$ python -q
>>> import numpy as np
>>> np.set_printoptions(precision=3, suppress=True, linewidth=120, sign=" ")
>>> J = np.array([[0, 1, 0, 0], [1, 0, 1, 1], [0, 1, 0, 1], [0, 1, 1, 0]])
>>> vals, vecs = np.linalg.eig(J)
>>> np.sort(np.linalg.eigvals(np.linalg.inv(J)))
array([-1.   , -0.675,  0.461,  3.214])
>>> np.sort(np.linalg.eigvals(J @ J))
array([ 0.097,  1.   ,  2.194,  4.709])
>>> np.sort(np.linalg.eigvals(J.T))
array([-1.481, -1.   ,  0.311,  2.17 ])
>>> np.round(J @ vecs[:, 0] - vals[0] * vecs[:, 0], 3) + 0
array([ 0.,  0.,  0.,  0.])
>>> round(np.linalg.eigvalsh(J).min(), 3)
np.float64(-1.481)
>>> np.all(np.linalg.eigvalsh(J) > 0)
np.False_
>>> K = np.array([[-0.1, 1.2, 0.3],
...     [-1.9, 1.8, 0.0],
...     [0.9, 3.3, 0.7],
...     [-0.2, 0.3, -1.3],
...     [0.7, 0.4, 0.8],
...     [0.7, 2.9, 2.0],
...     [0.3, -0.4, -1.0],
...     [0.6, -0.5, 0.3],
...     [1.5, 0.4, 1.7],
...     [-0.6, -0.4, -0.9],
...     [0.7, -0.6, 0.5],
...     [-1.1, 1.7, -0.8],
...     [0.5, -0.6, -0.1]])
>>> rng = np.random.default_rng(7009)
>>> K[:, 1] = 2 * K[:, 0] + 0.02 * rng.normal(size=13)
>>> K
array([[-0.1  , -0.251,  0.3  ],
       [-1.9  , -3.822,  0.   ],
       [ 0.9  ,  1.802,  0.7  ],
       [-0.2  , -0.385, -1.3  ],
       [ 0.7  ,  1.43 ,  0.8  ],
       [ 0.7  ,  1.389,  2.   ],
       [ 0.3  ,  0.645, -1.   ],
       [ 0.6  ,  1.202,  0.3  ],
       [ 1.5  ,  3.005,  1.7  ],
       [-0.6  , -1.241, -0.9  ],
       [ 0.7  ,  1.396,  0.5  ],
       [-1.1  , -2.195, -0.8  ],
       [ 0.5  ,  0.973, -0.1  ]])
>>> Xc = K - K.mean(axis=0)
>>> left, sv, vt = np.linalg.svd(Xc, full_matrices=False)
>>> round((sv ** 2).sum() ** 2 / (sv ** 4).sum(), 3)
np.float64(1.254)
>>> np.abs(left[:, 0]).argmax()
np.int64(1)
>>> np.linalg.matrix_rank(Xc)
np.int64(3)
>>> (np.sign(left[:, 0]) == np.sign(left[0, 0])).astype(int)
array([ 1,  1,  0,  1,  0,  0,  1,  0,  0,  1,  0,  1,  0])
>>> idx = K[:, 0] > np.median(K[:, 0])
>>> r0 = K[idx].mean(axis=0) - K[~idx].mean(axis=0)
>>> np.argsort(-np.abs(r0).round(6), kind="stable")
array([ 1,  2,  0])
>>> idx.astype(int)
array([ 0,  0,  1,  0,  1,  1,  0,  1,  1,  0,  1,  0,  0])
>>> r0
array([ 1.293,  2.6  ,  1.543])
>>> W2 = K[[6, 0]].astype(float)
>>> for _ in range(4):
...     idx = np.linalg.norm(K[:, None] - W2, axis=-1).argmin(axis=1)
...     W2 = np.array([K[idx == j].mean(axis=0) for j in range(2)])
... 
>>> idx
array([ 1,  1,  0,  1,  0,  0,  0,  0,  0,  1,  0,  1,  0])
>>> np.abs(W2[1] - W2[0]).argmax()
np.int64(1)
>>> np.bincount(idx)
array([ 8,  5])
>>> W2
array([[ 0.737,  1.48 ,  0.613],
       [-0.78 , -1.579, -0.54 ]])
>>> other = J + rng.integers(-2, 3, (4, 3)) @ rng.integers(-2, 3, (3, 4))
>>> other
array([[-10,  -1,  -8,   0],
       [  3,   6,   1,   5],
       [  4,   5,   4,   1],
       [  2,  -1,   2,   0]])
>>> other - J
array([[-10,  -2,  -8,   0],
       [  2,   6,   0,   4],
       [  4,   4,   4,   0],
       [  2,  -2,   1,   0]])
>>> np.abs(other - J).sum(axis=1)
array([ 20,  12,  12,   5])
>>> np.round(np.linalg.svd(other - J, compute_uv=False), 3) + 0
array([ 14.876,   7.368,   2.325,   0.   ])
>>> m1 = np.loadtxt("m.csv", delimiter=",")
>>> m1
array([[-1.,  0.,  0.,  0.],
       [-1.,  3.,  0.,  0.],
       [ 0.,  0., -1.,  0.],
       [ 0.,  0., -1.,  3.]])
>>> def softmax(z):
...     e = np.exp(z - z.max(axis=-1, keepdims=True))
...     return e / e.sum(axis=-1, keepdims=True)
... 
>>> softmax(m1[3] + 5)
array([ 0.045,  0.045,  0.016,  0.895])
>>> softmax(m1).sum(axis=1)
array([ 1.,  1.,  1.,  1.])
>>> att = m1 @ m1.T / np.sqrt(4)
>>> softmax(att).round(6).argmax(axis=1)
array([ 0,  1,  2,  3])
>>> P = np.triu(np.array([[1, 2, 2, 3], [1, 4, 1, 2], [5, 3, 5, 0], [3, 5, 3, 4]]), 1) + np.eye(4)
>>> other = P @ m1 @ np.linalg.inv(P)
>>> np.trace(other), np.trace(m1)
(np.float64(4.0), np.float64(4.0))
>>> P @ m1 - m1 @ P
array([[-2.,  8., -3., 12.],
       [ 0.,  2., -4.,  3.],
       [ 0.,  0.,  0.,  0.],
       [ 0.,  0.,  0.,  0.]])
>>> round(np.linalg.det(other), 3)
np.float64(9.0)
>>> np.poly(other)
array([ 1., -4., -2., 12.,  9.])
>>> np.linalg.matrix_rank(other)
np.int64(4)
>>> idx = rng.permutation(4)
>>> idx
array([ 1,  0,  3,  2])
>>> other = m1[idx][:, idx]
>>> round(np.linalg.det(other), 3), np.round(np.linalg.det(m1[idx]), 3)
(np.float64(9.0), np.float64(9.0))
>>> np.diag(other)
array([ 3., -1.,  3., -1.])
>>> theta = np.radians(90)
>>> Rm = np.eye(4)
>>> Rm[0, 0] = Rm[2, 2] = np.cos(theta)
>>> Rm[0, 2], Rm[2, 0] = -np.sin(theta), np.sin(theta)
>>> Rm.round(3) + 0
array([[ 0.,  0., -1.,  0.],
       [ 0.,  1.,  0.,  0.],
       [ 1.,  0.,  0.,  0.],
       [ 0.,  0.,  0.,  1.]])
>>> other = m1 @ Rm.T
>>> other.round(3) + 0
array([[ 0.,  0., -1.,  0.],
       [ 0.,  3., -1.,  0.],
       [ 1.,  0.,  0.,  0.],
       [ 1.,  0.,  0.,  3.]])
>>> np.allclose(np.linalg.norm(m1, axis=1), np.linalg.norm(other, axis=1))
True
>>> np.abs(other - m1).max(axis=0)
array([ 1.,  0.,  1.,  0.])
>>> round(np.linalg.det(m1), 3)
np.float64(9.0)
>>> (np.linalg.matrix_power((m1 != 0) + (m1.T != 0) + np.eye(4), 4) > 0).astype(int)
array([[ 1,  1,  0,  0],
       [ 1,  1,  0,  0],
       [ 0,  0,  1,  1],
       [ 0,  0,  1,  1]])
>>> (m1 != 0).astype(int)
array([[ 1,  0,  0,  0],
       [ 1,  1,  0,  0],
       [ 0,  0,  1,  0],
       [ 0,  0,  1,  1]])
>>> X = np.load("layer6.npy")
>>> X
array([[ 0,  0,  0,  0,  0,  0],
       [ 2,  2,  0,  0,  0,  0],
       [ 2,  2,  0,  0,  2,  0],
       [ 0,  0,  0,  0,  0,  0]])
>>> vec = np.array([3, 1, 5, 7, -6, 9])
>>> np.sign((X @ vec).round(6))
array([ 0,  1, -1,  0])
>>> X * vec
array([[  0,   0,   0,   0,   0,   0],
       [  6,   2,   0,   0,   0,   0],
       [  6,   2,   0,   0, -12,   0],
       [  0,   0,   0,   0,   0,   0]])
>>> X @ (2 * vec)
array([ 0, 16, -8,  0])
>>> (X * vec).sum(axis=1)
array([ 0,  8, -4,  0])
>>> X @ vec
array([ 0,  8, -4,  0])
>>> np.linalg.norm(X @ vec) <= np.linalg.norm(X, 2) * np.linalg.norm(vec) + 1e-9
np.True_
>>> (X @ vec).argmax()
np.int64(1)
>>> vec @ X
Traceback (most recent call last):
  File "<python-input-77>", line 1, in <module>
    vec @ X
    ~~~~^~~
ValueError: matmul: Input operand 1 has a mismatch in its core dimension 0, with gufunc signature (n?,k),(k,m?)->(n?,m?) (size 4 is different from 6)
>>> np.einsum("ij,j->i", X, vec)
array([ 0,  8, -4,  0])
>>> X @ np.ones(6)
array([ 0.,  4.,  6.,  0.])
>>> W = np.array([[0, 1, 1, 0, 1, 2],
...     [3, 2, 1, 3, 1, 0],
...     [1, 2, 0, 0, 0, 2],
...     [0, 2, 2, 1, 2, 1],
...     [1, 1, 0, 0, 1, 0],
...     [3, 0, 1, 2, 0, 0]])
>>> b = np.array([0, -1, -1, 0, 0, -2])
>>> hid = np.maximum(X @ W + b, 0)
>>> hid
array([[ 0,  0,  0,  0,  0,  0],
       [ 6,  5,  3,  6,  4,  2],
       [ 8,  7,  3,  6,  6,  2],
       [ 0,  0,  0,  0,  0,  0]])
>>> np.linalg.matrix_rank(hid)
np.int64(2)
>>> W2 = np.array([[0, 3], [1, 0], [3, 0], [3, 0], [2, 3], [3, 1]])
>>> W @ W2
array([[ 12,   5],
       [ 16,  12],
       [  8,   5],
       [ 18,   7],
       [  3,   6],
       [  9,   9]])
>>> vec = np.array([2, 2, 2, 3, 1, 2])
>>> a = np.maximum(X @ vec, 0)
>>> X * (a > 1e-9)[:, None]
array([[ 0,  0,  0,  0,  0,  0],
       [ 2,  2,  0,  0,  0,  0],
       [ 2,  2,  0,  0,  2,  0],
       [ 0,  0,  0,  0,  0,  0]])
>>> a
array([  0,   8,  10,   0])
>>> np.linalg.cond(X) > 100
np.True_
>>> left, sv, vt = np.linalg.svd(X)
>>> sv
array([ 4.272,  1.324,  0.   , -0.   ])
>>> other = left[:, :2] @ np.diag(sv[:2]) @ vt[:2]
>>> np.linalg.matrix_rank(X, rtol=0.05)
np.int64(2)
>>> feats, _ = np.linalg.qr(np.array([[-0.5, 0.1, 3.1, 2.0],
...     [-0.6, -1.8, 2.8, -2.3],
...     [-0.2, -0.1, 0.5, 0.8],
...     [-1.3, 1.1, -0.2, -0.9]]))
>>> feats
array([[-0.327,  0.009,  0.943,  0.069],
       [-0.392, -0.904, -0.135,  0.106],
       [-0.131, -0.063,  0.028, -0.989],
       [-0.85 ,  0.423, -0.304,  0.077]])
>>> np.argsort(-np.linalg.norm(K, axis=0).round(6), kind="stable")[:3]
array([ 1,  2,  0])
>>> np.linalg.cond(K) > 100
np.True_
>>> np.linalg.matrix_rank(K, rtol=0.1)
np.int64(2)
